>>> import numpy as np
>>> from numpy import linalg as LA
>>> np.set_printoptions(precision=1, suppress=True, linewidth=100, floatmode="fixed")
>>> def rnd(a):
...     return np.round(a, 1) + 0
... 
>>> X = np.loadtxt("test9.csv", delimiter=",")
>>> rnd(X)
array([[ 0.0,  3.2,  3.9],
       [-2.1, -3.5,  2.9],
       [ 4.6, -1.6,  1.3]])
>>> U, s, VT = LA.svd(X, full_matrices=False)
>>> U.shape, s.shape, VT.shape
((3, 3), (3,), (3, 3))
>>> print(rnd(np.sqrt((s ** 2).sum())), rnd(LA.norm(X)))
8.7 8.7
>>> rnd(s)
array([5.0, 5.0, 5.0])
>>> rnd(U.T @ X @ VT.T)
array([[5.0, 0.0, 0.0],
       [0.0, 5.0, 0.0],
       [0.0, 0.0, 5.0]])
>>> print(VT @ VT.T)
[[1.0 0.0 0.0]
 [0.0 1.0 0.0]
 [0.0 0.0 1.0]]
>>> rnd(U.T @ U)
array([[1.0, 0.0, 0.0],
       [0.0, 1.0, 0.0],
       [0.0, 0.0, 1.0]])
>>> P = np.triu(np.array([[1, 3, -1], [-2, 2, -2], [1, -3, 2]]), 1) + np.eye(3)
>>> M2 = P @ X @ LA.inv(P)
>>> rnd(np.trace(M2)), rnd(np.trace(X))
(np.float64(-2.2), np.float64(-2.2))
>>> print(LA.matrix_rank(M2))
3
>>> rnd(LA.det(M2))
np.float64(125.0)
>>> rng = np.random.default_rng(675132)
>>> idx = rng.permutation(3)
>>> M2 = X[:, idx] * rng.choice([-1, 1], 3)
>>> print(rnd(M2))
[[ 3.2  3.9  0.0]
 [-3.5  2.9 -2.1]
 [-1.6  1.3  4.6]]
>>> U, _, VT = LA.svd(X.T @ M2)
>>> idx
array([1, 2, 0])
>>> rnd(U @ VT)
array([[0.0, 0.0, 1.0],
       [1.0, 0.0, 0.0],
       [0.0, 1.0, 0.0]])
>>> Q, vecs = LA.qr(X[:, :2])[0], LA.qr(X[:, 2:])[0]
>>> s = LA.svd(Q.T @ vecs, compute_uv=False)
>>> rnd(s)
array([0.0])
>>> print(rnd(np.degrees(np.arccos(s.clip(0, 1)))))
[90.0]
>>> mat = np.loadtxt("m.csv", delimiter=",")
>>> mat
array([[0.0, 5.0, 1.0, 5.0, 5.0],
       [5.0, 0.0, 5.0, 0.0, 3.0],
       [1.0, 5.0, 0.0, 3.0, 4.0],
       [5.0, 0.0, 3.0, 2.0, 3.0],
       [5.0, 3.0, 4.0, 3.0, 0.0]])
>>> # equal to its transpose
>>> M2 = mat / LA.norm(mat, axis=1, keepdims=True)
>>> C2 = M2 @ M2.T
>>> rnd(C2)
array([[1.0, 0.3, 1.0, 0.5, 0.5],
       [0.3, 1.0, 0.3, 0.9, 0.8],
       [1.0, 0.3, 1.0, 0.5, 0.5],
       [0.5, 0.9, 0.5, 1.0, 0.8],
       [0.5, 0.8, 0.5, 0.8, 1.0]])
>>> np.argwhere(np.triu(np.abs(C2) > 0.95, 1))
array([[0, 2]])
>>> ev, vecs = LA.eigh(mat)
>>> x0 = np.array([3, -3, 4, 3, 5])
>>> rnd(x0 @ mat @ x0 / (x0 @ x0)), rnd(ev[0]), rnd(ev[-1])
(np.float64(4.5), np.float64(-8.7), np.float64(14.1))
>>> (np.sign(vecs[:, -1].round(6)) == np.sign(vecs[0, -1].round(6))).astype(int)
array([1, 1, 1, 1, 1])
>>> rnd(LA.eigvalsh(mat).min())
np.float64(-8.7)
>>> np.all(LA.eigvalsh(mat) > 0)
np.False_
>>> [round(float(LA.det(mat[:i, :i])), 2) + 0 for i in range(1, 6)]
[0.0, -25.0, 50.0, 200.0, -1072.0]
>>> Q, R = LA.qr(X)
>>> np.allclose(R.T @ R, X.T @ X)
True
>>> rnd(Q)
array([[ 0.0,  0.6, -0.8],
       [ 0.4, -0.7, -0.6],
       [-0.9, -0.3, -0.3]])
>>> print(rnd(Q.T @ Q))
[[1.0 0.0 0.0]
 [0.0 1.0 0.0]
 [0.0 0.0 1.0]]
>>> print(Q.shape, R.shape)
(3, 3) (3, 3)
>>> rnd(R)
array([[-5.0,  0.0,  0.0],
       [ 0.0,  5.0,  0.0],
       [ 0.0,  0.0, -5.0]])
>>> ang = np.radians(114)
>>> R = np.eye(5)
>>> R[2, 2] = R[1, 1] = np.cos(ang)
>>> R[2, 1], R[1, 2] = -np.sin(ang), np.sin(ang)
>>> rnd(R)
array([[ 1.0,  0.0,  0.0,  0.0,  0.0],
       [ 0.0, -0.4,  0.9,  0.0,  0.0],
       [ 0.0, -0.9, -0.4,  0.0,  0.0],
       [ 0.0,  0.0,  0.0,  1.0,  0.0],
       [ 0.0,  0.0,  0.0,  0.0,  1.0]])
>>> M2 = mat @ R.T
>>> np.allclose(mat @ mat.T, M2 @ M2.T)
True
>>> print(rnd(M2))
[[ 0.0 -1.1 -5.0  5.0  5.0]
 [ 5.0  4.6 -2.0  0.0  3.0]
 [ 1.0 -2.0 -4.6  3.0  4.0]
 [ 5.0  2.7 -1.2  2.0  3.0]
 [ 5.0  2.4 -4.4  3.0  0.0]]
>>> np.allclose(LA.norm(mat, axis=1), LA.norm(M2, axis=1))
True
>>> rnd(LA.svd(mat, compute_uv=False)), rnd(LA.svd(M2, compute_uv=False))
(array([14.1,  8.7,  3.7,  1.7,  1.4]), array([14.1,  8.7,  3.7,  1.7,  1.4]))
>>> rnd(np.abs(M2 - mat).max(axis=0))
array([0.0, 7.0, 8.4, 0.0, 0.0])
>>> K = np.load("layer19.npy")
>>> K
array([[-1,  0,  1,  2],
       [ 3,  4,  5,  6],
       [ 7,  8,  9, 10],
       [11, 12, 13, 14],
       [15, 16, 17, 18]])
>>> # looks like rank 2
>>> K.ravel(order="F")
array([-1,  3,  7, 11, 15,  0,  4,  8, 12, 16,  1,  5,  9, 13, 17,  2,  6, 10, 14, 18])
>>> t3 = K.reshape(5, 2, -1)
>>> t3.shape
(5, 2, 2)
>>> print(t3[:, 0])
[[-1  0]
 [ 3  4]
 [ 7  8]
 [11 12]
 [15 16]]
>>> np.einsum("ihd,jhd->hij", t3, t3).shape
(2, 5, 5)
>>> t3.sum(axis=1)
array([[ 0,  2],
       [ 8, 10],
       [16, 18],
       [24, 26],
       [32, 34]])
>>> np.swapaxes(t3, 1, 2)[1]
array([[3, 5],
       [4, 6]])
>>> np.argsort(-LA.norm(K, axis=0).round(6), kind="stable")[:3]
array([3, 2, 1])
>>> LA.matrix_rank(K, rtol=0.1)
np.int64(1)
>>> rnd(LA.norm(K, 2) / LA.norm(K))
np.float64(1.0)
>>> LA.cond(K) > 100
np.True_
>>> U, s, VT = LA.svd(K)
>>> print(rnd(s))
[45.9  2.8  0.0  0.0]
>>> M2 = U[:, :2] @ np.diag(s[:2]) @ VT[:2]
>>> LA.matrix_rank(K, rtol=0.05)
np.int64(2)
>>> rnd(M2)
array([[-1.0,  0.0,  1.0,  2.0],
       [ 3.0,  4.0,  5.0,  6.0],
       [ 7.0,  8.0,  9.0, 10.0],
       [11.0, 12.0, 13.0, 14.0],
       [15.0, 16.0, 17.0, 18.0]])
>>> print(LA.matrix_rank(M2))
2
>>> rnd(LA.norm(K[4] - K[0]))
np.float64(32.0)
>>> print(rnd(LA.norm(K) ** 2 / LA.norm(K, 2) ** 2))
1.0
>>> LA.norm(K, axis=1).argmax()
np.int64(4)
>>> rnd(LA.norm(K, 1)), rnd(LA.norm(K, np.inf))
(np.float64(50.0), np.float64(66.0))
>>> print(rnd(LA.norm(K, "nuc")))
48.6
>>> rank = LA.matrix_rank(K)
>>> print(rank)
2
>>> ns = LA.svd(K)[2][rank:].T
>>> LA.matrix_rank(K.T @ K), LA.matrix_rank(K @ K.T)
(np.int64(2), np.int64(2))
>>> ns.shape
(4, 2)
>>> print(rnd(K @ ns))
[[0.0 0.0]
 [0.0 0.0]
 [0.0 0.0]
 [0.0 0.0]
 [0.0 0.0]]
>>> arr = np.loadtxt("out11.csv", delimiter=",")
>>> print(arr)
[[ 1.1  2.1  1.1  0.9  1.0]
 [-0.9 -1.9 -1.0 -1.0 -1.0]]
>>> C2 = arr.T @ arr
>>> np.allclose(C2, C2.T)
True
>>> rnd(np.diag(C2))
array([2.0, 8.0, 2.2, 1.8, 2.0])
>>> print(LA.matrix_rank(C2))
2
>>> print(rnd(np.trace(C2)), rnd((arr ** 2).sum()))
16.1 16.1
>>> U, s, VT = LA.svd(arr, full_matrices=False)
>>> rnd(np.sqrt((s ** 2).sum())), rnd(LA.norm(arr))
(np.float64(4.0), np.float64(4.0))
>>> print(rnd(np.abs(VT[0])))
[0.4 0.7 0.4 0.3 0.4]
>>> U.shape, s.shape, VT.shape
((2, 2), (2,), (2, 5))
>>> rnd(U.T @ arr @ VT.T)
array([[4.0, 0.0],
       [0.0, 0.2]])
>>> rnd(U.T @ U)
array([[1.0, 0.0],
       [0.0, 1.0]])
>>> M2 = arr / LA.norm(arr, axis=1)
Traceback (most recent call last):
  File "<python-input-104>", line 1, in <module>
    M2 = arr / LA.norm(arr, axis=1)
         ~~~~^~~~~~~~~~~~~~~~~~~~~~
ValueError: operands could not be broadcast together with shapes (2,5) (2,) 
>>> M2 = arr / LA.norm(arr, axis=1, keepdims=True)
>>> C2 = M2 @ M2.T
>>> rnd(C2)
array([[ 1.0, -1.0],
       [-1.0,  1.0]])
>>> rnd(np.degrees(np.arccos(np.clip(C2[0, 1], -1, 1))))
np.float64(175.3)
>>> rnd(LA.norm(M2, axis=1))
array([1.0, 1.0])
>>> np.argwhere(np.triu(np.abs(C2) > 0.95, 1))
array([[0, 1]])
>>> (np.abs(C2) > 0.9).astype(int)
array([[1, 1],
       [1, 1]])
>>> print(rnd(C2[0]))
[ 1.0 -1.0]
>>> rnd(LA.norm(arr, 2) / LA.norm(arr))
np.float64(1.0)
>>> [round(float(x), 1) for x in LA.svd(arr, compute_uv=False)[:3]]
[4.0, 0.2]
>>> LA.cond(arr) > 100
np.False_
>>> LA.matrix_rank(arr, rtol=0.1)
np.int64(1)
>>> m1 = np.load("arr.npy")
>>> m1
array([[-5.5,  0.0,  4.5, -0.6],
       [-4.3,  1.2,  4.7, -1.3],
       [-4.5, -1.0,  4.0,  0.1],
       [-2.7, -1.1,  5.0, -0.1],
       [-5.1,  0.1,  5.6, -1.2],
       [-5.4, -0.3,  5.0,  0.0],
       [-6.4, -0.8,  5.3, -1.1],
       [-6.6, -1.4,  5.4, -0.3],
       [-5.5, -1.4,  5.9,  0.1],
       [-4.3,  1.4,  5.1,  0.6],
       [-4.6,  0.4,  4.4,  0.7],
       [-4.6,  0.8,  5.9,  0.1],
       [-3.8, -0.8,  5.2, -0.1],
       [-5.3, -0.7,  5.9, -1.5],
       [-5.6, -1.1,  6.3, -0.3],
       [-5.0, -0.2,  5.7, -0.7],
       [-6.0,  0.6,  4.0,  1.0],
       [-5.4,  0.4,  5.8, -0.4],
       [-4.5,  0.8,  5.1, -1.9],
       [-3.2, -1.1,  6.2, -0.4],
       [-4.2,  0.5,  5.7, -0.1],
       [-4.8,  0.0,  3.1, -0.1]])
>>> M2 = np.c_[m1[:, :1] @ np.array([[-3]]), np.array([8, 7, 5, 8, 2, 7, 8, -1, 2, -8, -1, 6, 9, 0, 8, 7, 6, -4, 8, 2, -9, 0])]
>>> rnd(M2)
array([[16.5,  8.0],
       [12.9,  7.0],
       [13.5,  5.0],
       [ 8.1,  8.0],
       [15.3,  2.0],
       [16.2,  7.0],
       [19.2,  8.0],
       [19.8, -1.0],
       [16.5,  2.0],
       [12.9, -8.0],
       [13.8, -1.0],
       [13.8,  6.0],
       [11.4,  9.0],
       [15.9,  0.0],
       [16.8,  8.0],
       [15.0,  7.0],
       [18.0,  6.0],
       [16.2, -4.0],
       [13.5,  8.0],
       [ 9.6,  2.0],
       [12.6, -9.0],
       [14.4,  0.0]])
>>> rnd(LA.norm(M2 - m1 @ LA.lstsq(m1, M2)[0], axis=0))
array([ 0.0, 22.7])
>>> print(LA.matrix_rank(M2))
2
>>> rnd(LA.lstsq(m1, M2[:, 0])[0])
array([-3.0,  0.0,  0.0,  0.0])
>>> Xc = (m1 - m1.mean(axis=0)) / m1.std(axis=0)
>>> rnd(Xc.std(axis=0))
array([1.0, 1.0, 1.0, 1.0])
>>> c = LA.lstsq(np.delete(Xc, 1, axis=1), Xc[:, 1])[0]
>>> rnd(1 - np.var(Xc[:, 1] - np.delete(Xc, 1, axis=1) @ c))
np.float64(0.1)
>>> feats = np.load("w.npy")
>>> feats
array([[ 3.6,  0.1,  1.3, -0.7,  3.5],
       [ 0.1,  6.8, -3.1, -1.2,  1.9],
       [ 1.3, -3.1, -3.3,  1.7, -2.7],
       [-0.7, -1.2,  1.7,  5.4,  0.7],
       [ 3.5,  1.9, -2.7,  0.7, -2.5]])
>>> # symmetric, so the eigenvalues are real
>>> rnd(LA.det(feats[::-1]))
np.float64(3216.2)
>>> print(np.kron(np.eye(2, dtype=int), feats))
[[ 3.6  0.1  1.3 -0.7  3.5  0.0  0.0  0.0 -0.0  0.0]
 [ 0.1  6.8 -3.1 -1.2  1.9  0.0  0.0 -0.0 -0.0  0.0]
 [ 1.3 -3.1 -3.3  1.7 -2.7  0.0 -0.0 -0.0  0.0 -0.0]
 [-0.7 -1.2  1.7  5.4  0.7 -0.0 -0.0  0.0  0.0  0.0]
 [ 3.5  1.9 -2.7  0.7 -2.5  0.0  0.0 -0.0  0.0 -0.0]
 [ 0.0  0.0  0.0 -0.0  0.0  3.6  0.1  1.3 -0.7  3.5]
 [ 0.0  0.0 -0.0 -0.0  0.0  0.1  6.8 -3.1 -1.2  1.9]
 [ 0.0 -0.0 -0.0  0.0 -0.0  1.3 -3.1 -3.3  1.7 -2.7]
 [-0.0 -0.0  0.0  0.0  0.0 -0.7 -1.2  1.7  5.4  0.7]
 [ 0.0  0.0 -0.0  0.0 -0.0  3.5  1.9 -2.7  0.7 -2.5]]
>>> rnd(np.einsum("ij,ji->", feats, feats))
np.float64(185.0)
>>> ang = np.radians(120)
>>> R = np.eye(5)
>>> R[4, 4] = R[3, 3] = np.cos(ang)
>>> R[4, 3], R[3, 4] = -np.sin(ang), np.sin(ang)
>>> rnd(R)
array([[ 1.0,  0.0,  0.0,  0.0,  0.0],
       [ 0.0,  1.0,  0.0,  0.0,  0.0],
       [ 0.0,  0.0,  1.0,  0.0,  0.0],
       [ 0.0,  0.0,  0.0, -0.5,  0.9],
       [ 0.0,  0.0,  0.0, -0.9, -0.5]])
>>> M2 = feats @ R.T
>>> np.allclose(LA.norm(feats, axis=1), LA.norm(M2, axis=1))
True
>>> rnd(LA.svd(feats, compute_uv=False)), rnd(LA.svd(M2, compute_uv=False))
(array([9.0, 7.0, 5.0, 5.0, 2.0]), array([9.0, 7.0, 5.0, 5.0, 2.0]))
>>> f = np.array([-1, -4, 3, -4]) + 0.5
>>> E = np.eye(4) - 2 * np.outer(f, f) / (f @ f)
>>> rnd(E)
array([[ 1.0, -0.1,  0.1, -0.1],
       [-0.1,  0.3,  0.7, -0.7],
       [ 0.1,  0.7,  0.3,  0.7],
       [-0.1, -0.7,  0.7,  0.3]])
>>> # columns are unit length and at right angles
>>> np.unique(K.round(6), axis=0).shape
(5, 4)
>>> np.abs(np.diag(LA.qr(K)[1])) > 1e-9
array([ True,  True, False, False])
>>> try:
...     LA.inv(K)
... except LA.LinAlgError as e:
...     print(e)
... 
Last 2 dimensions of the array must be square
>>> LA.lstsq(K[:-1].T, K[-1])[2]
np.int32(2)
>>> rnd(LA.eigvalsh(E).min())
np.float64(-1.0)
>>> [round(float(LA.det(E[:i, :i])), 2) + 0 for i in range(1, 5)]
[0.99, 0.32, -0.34, -1.0]
>>> W0 = np.loadtxt("x.csv", delimiter=",")
>>> rnd(W0)
array([[-0.1, -0.3, -0.1, -0.9],
       [ 0.7,  0.2, -0.6, -0.1],
       [ 0.1,  0.8,  0.4, -0.3],
       [-0.6,  0.4, -0.6,  0.0]])
>>> # keeps lengths
>>> P = np.triu(np.array([[-4, 3, 0, -1], [4, 1, -5, 2], [3, 2, -5, -4], [3, 0, 5, 3]]), 1) + np.eye(4)
>>> M2 = P @ W0 @ LA.inv(P)
>>> rnd(P @ W0 - W0 @ P)
array([[ 2.9,  0.5, -2.8, -0.2],
       [-1.8, -5.6, -2.4, -0.4],
       [ 2.6, -1.9,  6.8,  0.0],
       [ 0.0,  1.9,  2.0, -4.0]])
>>> rnd(LA.det(M2))
np.float64(-1.0)
>>> x0 = np.array([2, 1, 3, 3])
>>> rnd(W0 @ (2 * x0))
array([-7.3, -1.0,  2.6, -5.5])
>>> np.sign((W0 @ x0).round(6))
array([-1.0, -1.0,  1.0, -1.0])
>>> LA.norm(W0 @ x0) <= LA.norm(W0, 2) * LA.norm(x0) + 1e-9
np.True_
>>> (W0 @ x0).argmax()
np.int64(2)
